$ python3 -q
>>> import numpy as np
>>> np.set_printoptions(precision=2, suppress=True, linewidth=200)
>>> def tidy(a):
...     return np.round(a, 2) + 0
... 
>>> B = np.array([[1, 1], [1, -1]])
>>> rng = np.random.default_rng(825847)
>>> mat = np.kron(B, np.kron(B, B))[rng.permutation(8)][:9]
>>> mat
array([[ 1, -1,  1, -1,  1, -1,  1, -1],
       [ 1, -1, -1,  1, -1,  1,  1, -1],
       [ 1,  1,  1,  1, -1, -1, -1, -1],
       [ 1, -1, -1,  1,  1, -1, -1,  1],
       [ 1,  1, -1, -1,  1,  1, -1, -1],
       [ 1,  1, -1, -1, -1, -1,  1,  1],
       [ 1, -1,  1, -1, -1,  1, -1,  1],
       [ 1,  1,  1,  1,  1,  1,  1,  1]])
>>> z = rng.permutation(8)
>>> z
array([3, 7, 5, 6, 1, 2, 0, 4])
>>> B = mat[z][:, z]
>>> np.diag(B)
array([ 1,  1, -1, -1, -1,  1,  1,  1])
>>> r0 = np.array([2, 1, 1, 2, 0, 0, 1])
>>> J = np.array([np.roll(r0, i) for i in range(7)])
>>> J
array([[2, 1, 1, 2, 0, 0, 1],
       [1, 2, 1, 1, 2, 0, 0],
       [0, 1, 2, 1, 1, 2, 0],
       [0, 0, 1, 2, 1, 1, 2],
       [2, 0, 0, 1, 2, 1, 1],
       [1, 2, 0, 0, 1, 2, 1],
       [1, 1, 2, 0, 0, 1, 2]])
>>> tidy(np.sort(np.abs(np.fft.fft(J[0])))), tidy(np.sort(np.linalg.svd(J, compute_uv=False)))
(array([1.23, 1.23, 2.21, 2.21, 2.76, 2.76, 7.  ]), array([1.23, 1.23, 2.21, 2.21, 2.76, 2.76, 7.  ]))
>>> J @ np.ones(7)
array([7., 7., 7., 7., 7., 7., 7.])
>>> tidy(np.fft.fft(J[0]))
array([7.  +0.j  , 1.22-1.84j, 1.9 +2.j  , 0.38-1.17j, 0.38+1.17j, 1.9 -2.j  , 1.22+1.84j])
>>> J @ (-1.0) ** np.arange(7)
array([ 1.,  1., -1.,  1.,  3., -1.,  3.])
>>> np.allclose(J @ J.T, J.T @ J)
True
>>> G = mat.T @ mat
>>> np.allclose(G, G.T)
True
>>> np.linalg.matrix_rank(G)
np.int64(8)
>>> np.diag(G)
array([8, 8, 8, 8, 8, 8, 8, 8])
>>> G
array([[8, 0, 0, 0, 0, 0, 0, 0],
       [0, 8, 0, 0, 0, 0, 0, 0],
       [0, 0, 8, 0, 0, 0, 0, 0],
       [0, 0, 0, 8, 0, 0, 0, 0],
       [0, 0, 0, 0, 8, 0, 0, 0],
       [0, 0, 0, 0, 0, 8, 0, 0],
       [0, 0, 0, 0, 0, 0, 8, 0],
       [0, 0, 0, 0, 0, 0, 0, 8]])
>>> z = rng.integers(0, 3, 6)
>>> K = np.triu((z[:, None] == z) & (rng.random((6, 6)) < 0.8), 1).astype(int)
>>> K += K.T
>>> K
array([[0, 1, 0, 1, 0, 1],
       [1, 0, 0, 1, 0, 1],
       [0, 0, 0, 0, 1, 0],
       [1, 1, 0, 0, 0, 0],
       [0, 0, 1, 0, 0, 0],
       [1, 1, 0, 0, 0, 0]])
>>> # equal to its transpose
>>> B = K / np.sqrt((K ** 2).mean(axis=1, keepdims=True))
>>> tidy(B[4])
array([0.  , 0.  , 2.45, 0.  , 0.  , 0.  ])
>>> tidy(np.linalg.norm(B, axis=1))
array([2.45, 2.45, 2.45, 2.45, 2.45, 2.45])
